In [1]: import numpy as np

In [2]: import numpy.linalg as la

In [3]: np.set_printoptions(suppress=True, linewidth=120)

In [4]: A = np.loadtxt("mat.csv", delimiter=",")

In [5]: A
Out[5]: 
array([[ 2.16,  1.78,  3.6 , -1.41, -2.38,  0.8 ],
       [ 0.15, -4.37, -0.59,  2.63,  2.8 ,  0.96],
       [-1.09, -0.87, -1.79,  0.68,  1.22, -0.38],
       [ 2.17,  1.81,  3.6 , -1.4 , -2.4 ,  0.82],
       [ 4.62, -0.78,  6.57, -0.2 , -2.02,  2.61],
       [-0.09,  2.21,  0.33, -1.32, -1.4 , -0.51],
       [-1.1 , -0.88, -1.8 ,  0.72,  1.21, -0.42],
       [-2.2 , -1.8 , -3.56,  1.38,  2.39, -0.8 ],
       [-2.19, -1.77, -3.6 ,  1.4 ,  2.4 , -0.79],
       [-2.43,  2.58, -3.01, -1.21, -0.39, -1.8 ],
       [ 0.97,  3.1 ,  2.12, -2.02, -2.62, -0.1 ],
       [-1.09, -0.89, -1.79,  0.7 ,  1.19, -0.38],
       [ 1.03,  3.08,  2.15, -2.  , -2.61, -0.11],
       [-1.31,  3.49, -1.22, -1.88, -1.6 , -1.41],
       [-1.31,  3.48, -1.22, -1.92, -1.61, -1.4 ],
       [-1.1 , -0.9 , -1.79,  0.68,  1.21, -0.37],
       [-2.28,  0.37, -3.27,  0.1 ,  1.01, -1.31],
       [-1.21,  1.3 , -1.48, -0.61, -0.19, -0.93],
       [-2.43,  2.58, -3.  , -1.21, -0.38, -1.84],
       [-2.28,  0.4 , -3.3 ,  0.11,  0.98, -1.29],
       [ 0.01,  0.01,  0.  ,  0.  ,  0.  ,  0.02],
       [-1.2 ,  1.32, -1.49, -0.59, -0.17, -0.87],
       [ 2.44, -2.59,  2.99,  1.2 ,  0.4 ,  1.78],
       [ 2.21,  1.8 ,  3.58, -1.4 , -2.4 ,  0.81],
       [-2.2 , -1.78, -3.62,  1.41,  2.42, -0.83],
       [ 4.57, -0.8 ,  6.61, -0.21, -1.97,  2.6 ],
       [-3.51,  1.71, -4.8 , -0.51,  0.81, -2.18],
       [ 1.29, -3.51,  1.24,  1.94,  1.58,  1.4 ],
       [-1.28,  3.45, -1.15, -1.88, -1.6 , -1.4 ],
       [-0.21,  4.41,  0.62, -2.6 , -2.84, -1.01],
       [-1.32,  3.5 , -1.23, -1.91, -1.6 , -1.38],
       [ 0.18, -4.43, -0.62,  2.59,  2.79,  1.  ],
       [-0.97, -3.06, -2.1 ,  1.98,  2.58,  0.1 ],
       [-2.18, -1.78, -3.59,  1.41,  2.44, -0.78],
       [ 4.59, -0.82,  6.62, -0.22, -1.98,  2.6 ],
       [-3.48,  1.71, -4.82, -0.5 ,  0.79, -2.22],
       [-0.1 ,  2.17,  0.3 , -1.3 , -1.38, -0.48],
       [-2.26,  0.42, -3.3 ,  0.13,  0.98, -1.28],
       [ 1.1 ,  0.9 ,  1.82, -0.7 , -1.23,  0.39],
       [ 0.18, -4.39, -0.59,  2.62,  2.77,  1.03],
       [ 0.14, -2.22, -0.29,  1.32,  1.39,  0.5 ]])

In [6]: gram = np.cov(A, rowvar=False)

In [7]: np.argwhere(np.triu(np.abs(np.corrcoef(A.T)) > 0.8, 1))
Out[7]: 
array([[0, 2],
       [0, 5],
       [1, 3],
       [2, 5],
       [3, 4]])

In [8]: np.round(np.polyfit(A[:, 3], A[:, 5], 1), 2)
Out[8]: array([ 0.29, -0.19])

In [9]: np.median(A, axis=0)
Out[9]: array([-1.09,  0.4 , -1.22, -0.21,  0.  , -0.42])

In [10]: feats = np.load("a.npy")

In [11]: feats
Out[11]: 
array([[6., 1., 1., 1., 1., 1.],
       [1., 6., 1., 1., 1., 1.],
       [1., 1., 6., 1., 1., 1.],
       [1., 1., 1., 6., 1., 1.],
       [1., 1., 1., 1., 6., 1.],
       [1., 1., 1., 1., 1., 6.]])

In [12]: evals, vecs = la.eigh(feats)

In [13]: np.round(vecs @ np.diag(evals) @ vecs.T, 2)
Out[13]: 
array([[6., 1., 1., 1., 1., 1.],
       [1., 6., 1., 1., 1., 1.],
       [1., 1., 6., 1., 1., 1.],
       [1., 1., 1., 6., 1., 1.],
       [1., 1., 1., 1., 6., 1.],
       [1., 1., 1., 1., 1., 6.]])

In [14]: np.round(vecs.T @ vecs, 2) + 0
Out[14]: 
array([[1., 0., 0., 0., 0., 0.],
       [0., 1., 0., 0., 0., 0.],
       [0., 0., 1., 0., 0., 0.],
       [0., 0., 0., 1., 0., 0.],
       [0., 0., 0., 0., 1., 0.],
       [0., 0., 0., 0., 0., 1.]])

In [15]: np.unique(evals.round(6) + 0, return_counts=True)[1]
Out[15]: array([5, 1])

In [16]: np.round(la.eigvalsh(feats + -1 * np.eye(6)), 2)
Out[16]: array([ 4.,  4.,  4.,  4.,  4., 10.])

In [17]: np.round(np.abs(vecs[:, -1]), 2)
Out[17]: array([0.41, 0.41, 0.41, 0.41, 0.41, 0.41])

In [18]: np.round(la.svd(feats, compute_uv=False), 2)
Out[18]: array([11.,  5.,  5.,  5.,  5.,  5.])

In [19]: evals.sum(), np.trace(feats)
Out[19]: (np.float64(36.0), np.float64(36.0))

In [20]: np.round(vecs.T @ feats @ vecs, 2) + 0
Out[20]: 
array([[ 5.,  0.,  0.,  0.,  0.,  0.],
       [ 0.,  5.,  0.,  0.,  0.,  0.],
       [ 0.,  0.,  5.,  0.,  0.,  0.],
       [ 0.,  0.,  0.,  5.,  0.,  0.],
       [ 0.,  0.,  0.,  0.,  5.,  0.],
       [ 0.,  0.,  0.,  0.,  0., 11.]])

In [21]: left, s, Vt = la.svd(feats, full_matrices=False)

In [22]: np.round(left.T @ feats @ Vt.T, 2) + 0
Out[22]: 
array([[11.,  0.,  0.,  0.,  0.,  0.],
       [ 0.,  5.,  0.,  0.,  0.,  0.],
       [ 0.,  0.,  5.,  0.,  0.,  0.],
       [ 0.,  0.,  0.,  5.,  0.,  0.],
       [ 0.,  0.,  0.,  0.,  5.,  0.],
       [ 0.,  0.,  0.,  0.,  0.,  5.]])

In [23]: (s > 1e-8).sum()
Out[23]: np.int64(6)

In [24]: np.abs(left[:, 0]).round(6).argmax()
Out[24]: np.int64(0)

In [25]: np.round(Vt @ Vt.T, 2) + 0
Out[25]: 
array([[1., 0., 0., 0., 0., 0.],
       [0., 1., 0., 0., 0., 0.],
       [0., 0., 1., 0., 0., 0.],
       [0., 0., 0., 1., 0., 0.],
       [0., 0., 0., 0., 1., 0.],
       [0., 0., 0., 0., 0., 1.]])

In [26]: np.allclose(left * s @ Vt, feats)
Out[26]: True

In [27]: np.fft.fft(feats[0])
Out[27]: array([11.+0.j,  5.+0.j,  5.+0.j,  5.+0.j,  5.+0.j,  5.+0.j])

In [28]: feats @ np.ones(6)
Out[28]: array([11., 11., 11., 11., 11., 11.])

In [29]: np.allclose(feats @ feats.T, feats.T @ feats)
Out[29]: True

In [30]: arr, _ = la.qr(np.array([[-0.1, -1.5, 0.1, -0.6, 0.1, 0.6, -0.6, -0.7, -0.6],
    ...:     [1.1, -0.4, -1.0, 0.7, -1.2, 0.7, -1.3, 0.9, 1.2],
    ...:     [-1.1, 0.0, -1.6, 1.2, -1.7, 0.3, -1.0, 0.3, 1.1],
    ...:     [-0.1, 0.4, 1.1, 0.7, 0.9, -1.0, -1.4, -0.2, 0.4],
    ...:     [0.6, 0.6, -0.1, 0.3, -0.3, 0.1, 1.0, 0.2, -0.7],
    ...:     [0.5, -1.3, 0.2, -0.2, -0.1, 1.9, -0.6, -0.6, 1.4],
    ...:     [0.6, -0.7, -0.6, -0.3, -0.1, 0.7, 1.3, 0.2, -0.2],
    ...:     [-1.0, -0.2, -0.4, -1.0, -0.2, -1.5, 0.4, 1.6, 0.2],
    ...:     [-0.8, -2.0, 2.1, -0.7, -0.2, 0.0, -0.3, -0.9, -0.9]]))

In [31]: arr.round(2)
Out[31]: 
array([[-0.04, -0.49, -0.15,  0.1 ,  0.41,  0.16,  0.09,  0.56, -0.45],
       [ 0.49, -0.19, -0.33, -0.29, -0.36,  0.52,  0.34,  0.01,  0.14],
       [-0.49,  0.06, -0.61, -0.58, -0.03, -0.13, -0.16, -0.04, -0.09],
       [-0.04,  0.14,  0.42, -0.47,  0.45,  0.49, -0.03, -0.31, -0.21],
       [ 0.27,  0.17,  0.07, -0.04, -0.45, -0.05, -0.35, -0.01, -0.75],
       [ 0.22, -0.46, -0.06, -0.08,  0.16, -0.47,  0.29, -0.59, -0.22],
       [ 0.27, -0.26, -0.26,  0.17,  0.22,  0.18, -0.76, -0.23,  0.22],
       [-0.44, -0.02, -0.22,  0.53, -0.14,  0.44,  0.17, -0.43, -0.22],
       [-0.36, -0.63,  0.44, -0.18, -0.45,  0.06, -0.18,  0.02,  0.13]])

In [32]: np.round(arr @ arr.T, 2) + 0
Out[32]: 
array([[1., 0., 0., 0., 0., 0., 0., 0., 0.],
       [0., 1., 0., 0., 0., 0., 0., 0., 0.],
       [0., 0., 1., 0., 0., 0., 0., 0., 0.],
       [0., 0., 0., 1., 0., 0., 0., 0., 0.],
       [0., 0., 0., 0., 1., 0., 0., 0., 0.],
       [0., 0., 0., 0., 0., 1., 0., 0., 0.],
       [0., 0., 0., 0., 0., 0., 1., 0., 0.],
       [0., 0., 0., 0., 0., 0., 0., 1., 0.],
       [0., 0., 0., 0., 0., 0., 0., 0., 1.]])

In [33]: np.round(la.pinv(arr), 2)
Out[33]: 
array([[-0.04,  0.49, -0.49, -0.04,  0.27,  0.22,  0.27, -0.44, -0.36],
       [-0.49, -0.19,  0.06,  0.14,  0.17, -0.46, -0.26, -0.02, -0.63],
       [-0.15, -0.33, -0.61,  0.42,  0.07, -0.06, -0.26, -0.22,  0.44],
       [ 0.1 , -0.29, -0.58, -0.47, -0.04, -0.08,  0.17,  0.53, -0.18],
       [ 0.41, -0.36, -0.03,  0.45, -0.45,  0.16,  0.22, -0.14, -0.45],
       [ 0.16,  0.52, -0.13,  0.49, -0.05, -0.47,  0.18,  0.44,  0.06],
       [ 0.09,  0.34, -0.16, -0.03, -0.35,  0.29, -0.76,  0.17, -0.18],
       [ 0.56,  0.01, -0.04, -0.31, -0.01, -0.59, -0.23, -0.43,  0.02],
       [-0.45,  0.14, -0.09, -0.21, -0.75, -0.22,  0.22, -0.22,  0.13]])

In [34]: np.round(la.svd(arr, compute_uv=False), 2)
Out[34]: array([1., 1., 1., 1., 1., 1., 1., 1., 1.])

In [35]: np.round(arr.T @ arr, 2) + 0
Out[35]: 
array([[1., 0., 0., 0., 0., 0., 0., 0., 0.],
       [0., 1., 0., 0., 0., 0., 0., 0., 0.],
       [0., 0., 1., 0., 0., 0., 0., 0., 0.],
       [0., 0., 0., 1., 0., 0., 0., 0., 0.],
       [0., 0., 0., 0., 1., 0., 0., 0., 0.],
       [0., 0., 0., 0., 0., 1., 0., 0., 0.],
       [0., 0., 0., 0., 0., 0., 1., 0., 0.],
       [0., 0., 0., 0., 0., 0., 0., 1., 0.],
       [0., 0., 0., 0., 0., 0., 0., 0., 1.]])
